$ python -q
>>> import numpy as np
>>> np.set_printoptions(suppress=True, linewidth=160)
>>> def rnd(a):
...     return np.round(a, 1) + 0
... 
>>> rng = np.random.default_rng(8)
>>> K = np.eye(6, dtype=int)[rng.permutation(6)] * np.array([0, 2, 3, 2, 1, 3])
>>> K
array([[0, 0, 0, 0, 0, 0],
       [0, 0, 0, 2, 0, 0],
       [0, 0, 0, 0, 0, 3],
       [0, 2, 0, 0, 0, 0],
       [0, 0, 3, 0, 0, 0],
       [0, 0, 0, 0, 1, 0]])
>>> Uu, sig, VT = np.linalg.svd(K)
>>> sig
array([3., 3., 2., 2., 1., 0.])
>>> np.argmax(sig[:-1] / (sig[1:] + 1e-6)) + 1
np.int64(5)
>>> M2 = Uu[:, :5] @ np.diag(sig[:5]) @ VT[:5]
>>> np.linalg.matrix_rank(K, rtol=0.05)
np.int64(5)
>>> Uu, sig, VT = np.linalg.svd(K)
>>> evecs = VT[:(sig > 1e-8).sum()]
>>> vec = K[4] + 2 * K[2] + rng.integers(2) * np.eye(6)[4]
>>> vec
array([0., 0., 3., 0., 0., 6.])
>>> np.diag(evecs.T @ evecs)
array([0., 1., 1., 1., 1., 1.])
>>> (K != 0).astype(int)
array([[0, 0, 0, 0, 0, 0],
       [0, 0, 0, 1, 0, 0],
       [0, 0, 0, 0, 0, 1],
       [0, 1, 0, 0, 0, 0],
       [0, 0, 1, 0, 0, 0],
       [0, 0, 0, 0, 1, 0]])
>>> (np.linalg.matrix_power((K != 0) + (K.T != 0) + np.eye(6), 6) > 0).astype(int)
array([[1, 0, 0, 0, 0, 0],
       [0, 1, 0, 1, 0, 0],
       [0, 0, 1, 0, 1, 1],
       [0, 1, 0, 1, 0, 0],
       [0, 0, 1, 0, 1, 1],
       [0, 0, 1, 0, 1, 1]])
>>> np.abs(np.diag(np.linalg.qr(K)[1])) > 1e-9
array([False,  True,  True,  True,  True,  True])
>>> np.linalg.lstsq(K[:-1].T, K[-1])[2]
np.int32(4)
>>> rnd(K @ np.linalg.pinv(K) @ K)
array([[0., 0., 0., 0., 0., 0.],
       [0., 0., 0., 2., 0., 0.],
       [0., 0., 0., 0., 0., 3.],
       [0., 2., 0., 0., 0., 0.],
       [0., 0., 3., 0., 0., 0.],
       [0., 0., 0., 0., 1., 0.]])
>>> np.unique(K.round(6), axis=0).shape
(6, 6)
>>> np.allclose(K[:-1].T @ np.linalg.lstsq(K[:-1].T, K[-1])[0], K[-1])
False
>>> np.abs(K).max()
np.int64(3)
>>> K[:, 6]
Traceback (most recent call last):
  File "<python-input-24>", line 1, in <module>
    K[:, 6]
    ~^^^^^^
IndexError: index 6 is out of bounds for axis 1 with size 6
>>> rnd(K.mean(axis=0))
array([0. , 0.3, 0.5, 0.3, 0.2, 0.5])
>>> np.unravel_index(np.abs(K).argmax(), K.shape)
(np.int64(2), np.int64(5))
>>> K - K[0]
array([[0, 0, 0, 0, 0, 0],
       [0, 0, 0, 2, 0, 0],
       [0, 0, 0, 0, 0, 3],
       [0, 2, 0, 0, 0, 0],
       [0, 0, 3, 0, 0, 0],
       [0, 0, 0, 0, 1, 0]])
>>> K[6]
Traceback (most recent call last):
  File "<python-input-28>", line 1, in <module>
    K[6]
    ~^^^
IndexError: index 6 is out of bounds for axis 0 with size 6
>>> rnd(np.linalg.svd(K, compute_uv=False))
array([3., 3., 2., 2., 1., 0.])
>>> M2 = np.array([[-4, 4, -4], [-1, -3, -3], [0, 4, -2]])
>>> Z = np.array([[0, -3], [-1, 2]])
>>> m1 = np.block([[M2, np.array([[2, 1], [2, 1], [3, 3]])], [np.zeros((2, 3)), Z]])
>>> m1
array([[-4.,  4., -4.,  2.,  1.],
       [-1., -3., -3.,  2.,  1.],
       [ 0.,  4., -2.,  3.,  3.],
       [ 0.,  0.,  0.,  0., -3.],
       [ 0.,  0.,  0., -1.,  2.]])
>>> P = np.triu(np.array([[4, 3, 1, 0, 2],
...     [5, 5, -1, 0, -1],
...     [-2, 3, -4, 2, 2],
...     [4, 5, 2, -4, 2],
...     [-5, -1, 1, -5, 5]]), 1) + np.eye(5)
>>> M2 = P @ m1 @ np.linalg.inv(P)
>>> P @ m1 - m1 @ P
array([[-3.,  7., -3., 15., 26.],
       [ 0., -1.,  0.,  4., -4.],
       [ 0.,  0.,  4.,  2.,  0.],
       [ 0.,  0.,  0., -2.,  4.],
       [ 0.,  0.,  0.,  0.,  2.]])
>>> np.linalg.matrix_rank(M2)
np.int64(5)
>>> M2
array([[ -7.,  20.,  12., -15.,  51.],
       [ -1.,  -4.,  -4.,   8., -14.],
       [  0.,   4.,   2.,  -3.,   7.],
       [  0.,   0.,   0.,  -2.,   5.],
       [  0.,   0.,   0.,  -1.,   4.]])
>>> rnd(np.linalg.det(M2))
np.float64(192.0)
>>> np.trace(M2), np.trace(m1)
(np.float64(-7.0), np.float64(-7.0))
>>> M2 = m1[0, 0] * m1[1:] - np.outer(m1[1:, 0], m1[0])
>>> M2
array([[  0.,  16.,   8.,  -6.,  -3.],
       [  0., -16.,   8., -12., -12.],
       [  0.,  -0.,   0.,  -0.,  12.],
       [  0.,  -0.,   0.,   4.,  -8.]])
>>> np.linalg.matrix_rank(M2), np.linalg.matrix_rank(m1)
(np.int64(4), np.int64(5))
>>> np.flatnonzero(~M2.round(6).any(axis=1))
array([], dtype=int64)
>>> rnd(m1[:, 0] / m1[0, 0])
array([1. , 0.2, 0. , 0. , 0. ])
>>> vec = np.array([-2, 2, -2, -2, -1])
>>> a = np.maximum(M2 @ vec, 0)
>>> M2 * (a > 1e-9)[:, None]
array([[ 0., 16.,  8., -6., -3.],
       [ 0., -0.,  0., -0., -0.],
       [ 0., -0.,  0., -0.,  0.],
       [ 0., -0.,  0.,  0., -0.]])
>>> np.maximum(M2 @ (3 * vec), 0)
array([93.,  0.,  0.,  0.])
>>> X = np.loadtxt("arr.csv", delimiter=",")
>>> rnd(X)
array([[  1.6, -10.3, -15.9,  -2.1, -24.8, -13.8, -19.4,   1.7,  -3.5,  -7. ],
       [  1.1,  -8.5, -13.6,  -2.2, -21.2, -11.5, -16.5,   1.5,  -3. ,  -5.9],
       [  0.3,  -5.6,  -9.8,  -2.2, -15.5,  -7.8, -12. ,   1. ,  -2.2,  -4.1],
       [ -0.2,  -3.8,  -7.3,  -2.2, -11.6,  -5.5,  -9. ,   0.6,  -1.7,  -2.9],
       [ -1.1,  -0.2,  -1.5,  -1.7,  -2.6,  -1. ,  -2.3,  -0.2,  -0.8,  -0.4],
       [ -0.8,   0. ,  -0.5,  -1. ,  -0.9,  -0.5,  -1. ,  -0.2,  -0.5,  -0.1],
       [ -0.4,   0. ,  -0.2,  -0.5,  -0.3,  -0.3,  -0.5,  -0.1,  -0.3,   0. ],
       [ -0.3,   0. ,  -0.1,  -0.4,  -0.3,  -0.2,  -0.4,  -0.1,  -0.2,   0. ],
       [  0.5,   0. ,   0.2,   0.5,   0.3,   0.4,   0.5,   0.2,   0.4,   0. ],
       [  0.7,   0.1,   0.2,   0.7,   0.5,   0.6,   0.8,   0.3,   0.5,   0. ],
       [  1.4,   0.2,   0.5,   1.2,   0.9,   1.3,   1.5,   0.5,   1. ,   0. ],
       [  2.1,   0.5,   0.8,   1.8,   1.4,   2.2,   2.5,   0.8,   1.7,   0.1],
       [  2.9,   1.1,   1.3,   2.5,   2.3,   3.6,   3.9,   1.1,   2.6,   0.3],
       [  4.8,   2.8,   2.8,   3.9,   4.7,   7.6,   7.6,   1.9,   4.8,   0.9],
       [  7.7,   6.8,   6.3,   5.9,  10.1,  15.6,  15.2,   3.2,   8.8,   2.5],
       [  7.9,   7. ,   6.5,   6. ,  10.4,  16.1,  15.6,   3.2,   9.1,   2.6],
       [ 10.9,  12.8,  11.6,   8. ,  18.3,  27. ,  25.8,   4.6,  14.2,   5. ],
       [ 12.3,  15.8,  14.3,   8.9,  22.3,  32.5,  30.9,   5.2,  16.7,   6.2],
       [ 12.8,  17.1,  15.4,   9.3,  24.1,  34.8,  33.2,   5.5,  17.7,   6.8]])
>>> Uu, sig, VT = np.linalg.svd(X)
>>> np.argmax(sig[:-1] / (sig[1:] + 1e-6)) + 1
np.int64(3)
>>> M2 = Uu[:, :3] @ np.diag(sig[:3]) @ VT[:3]
>>> rnd(np.linalg.norm(X - M2, 2)), rnd(sig[3])
(np.float64(0.0), np.float64(0.0))
>>> np.linalg.matrix_rank(M2)
np.int64(3)
>>> rnd(np.linalg.norm(X - M2) / np.linalg.norm(X))
np.float64(0.0)
>>> np.linalg.matrix_rank(X, rtol=0.05)
np.int64(2)
>>> t3 = X.reshape(19, 2, -1)
>>> np.einsum("ihd,jhd->hij", t3, t3).shape
(2, 19, 19)
>>> t3.shape
(19, 2, 5)
>>> W = np.array([[0, -1, -1, 2, 2, -2],
...     [2, 0, -1, -1, 2, -2],
...     [0, 2, 1, 0, 1, -1],
...     [0, -1, 2, -1, 2, 1],
...     [-2, 1, 1, 1, 2, -1],
...     [-2, 2, 2, -1, 1, 2],
...     [0, -2, 0, -1, 0, -2],
...     [-2, 2, 1, 2, -2, -2],
...     [2, -2, -1, -1, 2, 0],
...     [1, -1, 1, 1, 0, 2]])
>>> c = np.array([-1, 3, 3, 5, -5, -1])
>>> H = np.maximum(X @ W + c, 0)
>>> rnd((H > 0).mean(axis=0))
array([0.3, 0.5, 0.7, 0.7, 0.5, 0.4])
>>> np.linalg.matrix_rank(H)
np.int64(6)
>>> Z = np.array([[3, 3, 0],
...     [-3, -2, 2],
...     [0, -1, 2],
...     [-2, 1, 2],
...     [3, 3, -2],
...     [2, 3, -1]])
>>> W @ Z
array([[  1,   5,  -2],
       [ 10,   6,  -6],
       [ -5,  -5,   5],
       [ 13,   8,  -5],
       [ -7,  -5,   3],
       [ -3,  -4,   2],
       [  4,  -3,  -4],
       [-26, -21,  16],
       [ 20,  16, -12],
       [  8,  11,   0]])
>>> M2 = np.array([[-3], [-1], [3]])
>>> Z = np.array([[2, 2, 0, -1, -1, -2, 0, -1]])
>>> feats = M2 @ Z
>>> feats
array([[-6, -6,  0,  3,  3,  6,  0,  3],
       [-2, -2,  0,  1,  1,  2,  0,  1],
       [ 6,  6,  0, -3, -3, -6,  0, -3]])
>>> [round(float(x), 1) for x in np.linalg.svd(feats, compute_uv=False)[:3]]
[16.9, 0.0, 0.0]
>>> np.linalg.matrix_rank(feats, rtol=0.1)
np.int64(1)
>>> np.argsort(-np.linalg.norm(feats, axis=0).round(6), kind="stable")[:3]
array([0, 1, 5])
>>> rnd(np.linalg.norm(feats, 2) / np.linalg.norm(feats))
np.float64(1.0)
>>> M2 = feats + rng.integers(-2, 3, (3, 1)) @ rng.integers(-2, 3, (1, 8))
>>> M2
array([[-4, -8, -1,  3,  3,  5, -1,  1],
       [ 0, -4, -1,  1,  1,  1, -1, -1],
       [ 8,  4, -1, -3, -3, -7, -1, -5]])
>>> np.linalg.matrix_rank(M2 - feats, tol=1e-8)
np.int64(1)
>>> np.abs(M2 - feats).sum(axis=1)
array([9, 9, 9])
>>> rk = np.linalg.matrix_rank(M2)
>>> rk
np.int64(2)
>>> ns = np.linalg.svd(M2)[2][rk:].T
>>> [int(np.linalg.matrix_rank(M2[:, :j + 1])) for j in range(8)]
[1, 2, 2, 2, 2, 2, 2, 2]
>>> rnd(M2 @ ns)
array([[0., 0., 0., 0., 0., 0.],
       [0., 0., 0., 0., 0., 0.],
       [0., 0., 0., 0., 0., 0.]])
>>> Uu, sig, VT = np.linalg.svd(feats)
>>> rnd(sig)
array([16.9,  0. ,  0. ])
>>> M2 = Uu[:, :1] @ np.diag(sig[:1]) @ VT[:1]
>>> np.linalg.matrix_rank(M2)
np.int64(1)
>>> rnd(np.abs(feats - M2).max())
np.float64(0.0)
>>> data = np.load("x.npy")
>>> rnd(data)
array([[-0.4, -0.4, -0.3,  0.3, -0.6, -0.4,  0.1],
       [ 0.1,  0. ,  0.3,  0.7,  0.5, -0.4,  0. ],
       [ 0.4, -0.6, -0.4, -0.3,  0.4, -0.2, -0.1],
       [ 0.6, -0.1,  0.5, -0.2, -0.5, -0.4, -0.1],
       [ 0.1,  0.7, -0.5, -0.1,  0. , -0.5,  0. ],
       [-0.6, -0.1,  0.4, -0.5,  0.3, -0.4,  0.1],
       [ 0.2, -0.1,  0. ,  0. ,  0. ,  0. ,  1. ]])
>>> vec = np.array([-2, 1, -2, -2, -3, 3, -3])
>>> rnd(np.linalg.norm(vec)), rnd(np.linalg.norm(data @ vec))
(np.float64(6.3), np.float64(6.3))
>>> 7 - np.linalg.matrix_rank(data - np.eye(7), tol=1e-8)
np.int64(1)
>>> rnd(np.linalg.det(data))
np.float64(1.0)
>>> [p for p in range(1, 25) if np.allclose(np.linalg.matrix_power(data, p), np.eye(7))]
[]
>>> O, r_ = np.linalg.qr(data)
>>> rnd(abs(r_[0, 0])), rnd(np.linalg.norm(data[:, 0]))
(np.float64(1.0), np.float64(1.0))
>>> rnd(O)
array([[-0.4, -0.4, -0.3,  0.3, -0.6, -0.4,  0.1],
       [ 0.1,  0. ,  0.3,  0.7,  0.5, -0.4,  0. ],
       [ 0.4, -0.6, -0.4, -0.3,  0.4, -0.2, -0.1],
       [ 0.6, -0.1,  0.5, -0.2, -0.5, -0.4, -0.1],
       [ 0.1,  0.7, -0.5, -0.1,  0. , -0.5,  0. ],
       [-0.6, -0.1,  0.4, -0.5,  0.3, -0.4,  0.1],
       [ 0.2, -0.1,  0. ,  0. ,  0. ,  0. ,  1. ]])
>>> O.shape, r_.shape
((7, 7), (7, 7))
>>> np.allclose(r_.T @ r_, data.T @ data)
True
>>> rnd(O @ r_)
array([[-0.4, -0.4, -0.3,  0.3, -0.6, -0.4,  0.1],
       [ 0.1,  0. ,  0.3,  0.7,  0.5, -0.4,  0. ],
       [ 0.4, -0.6, -0.4, -0.3,  0.4, -0.2, -0.1],
       [ 0.6, -0.1,  0.5, -0.2, -0.5, -0.4, -0.1],
       [ 0.1,  0.7, -0.5, -0.1,  0. , -0.5,  0. ],
       [-0.6, -0.1,  0.4, -0.5,  0.3, -0.4,  0.1],
       [ 0.2, -0.1,  0. ,  0. ,  0. ,  0. ,  1. ]])
>>> J = np.array([[-1.0, 2.0, 1.0, -2.0, 0.0, -1.0, 2.0, 2.0],
...     [-1.0, -3.0, 3.0, 2.0, 0.0, 2.0, 9.0, 1.0],
...     [-1.0, -2.0, -3.0, -3.0, -1.0, 0.0, 2.0, -5.0],
...     [3.0, -1.0, 2.0, 2.0, 2.0, 3.0, -2.0, 8.0],
...     [2.0, 2.0, -1.0, 2.0, 1.0, -3.0, 5.0, -6.0],
...     [1.0, 1.0, -3.0, 0.0, 1.0, -2.0, 6.0, 2.0],
...     [0.0, 0.0, 0.0, 0.0, 0.0, 0.0, 7.0, 4.0],
...     [0.0, 0.0, 0.0, 0.0, 0.0, 0.0, 5.0, -7.0]])
>>> u = np.array([0, 1, -2, 0, -1, 0, -1, -1])
>>> M2 = J + np.outer(u, np.eye(8)[7])
>>> np.linalg.matrix_rank(np.linalg.inv(M2) - np.linalg.inv(J), tol=1e-8)
np.int64(1)
>>> M2
array([[-1.,  2.,  1., -2.,  0., -1.,  2.,  2.],
       [-1., -3.,  3.,  2.,  0.,  2.,  9.,  2.],
       [-1., -2., -3., -3., -1.,  0.,  2., -7.],
       [ 3., -1.,  2.,  2.,  2.,  3., -2.,  8.],
       [ 2.,  2., -1.,  2.,  1., -3.,  5., -7.],
       [ 1.,  1., -3.,  0.,  1., -2.,  6.,  2.],
       [ 0.,  0.,  0.,  0.,  0.,  0.,  7.,  3.],
       [ 0.,  0.,  0.,  0.,  0.,  0.,  5., -8.]])
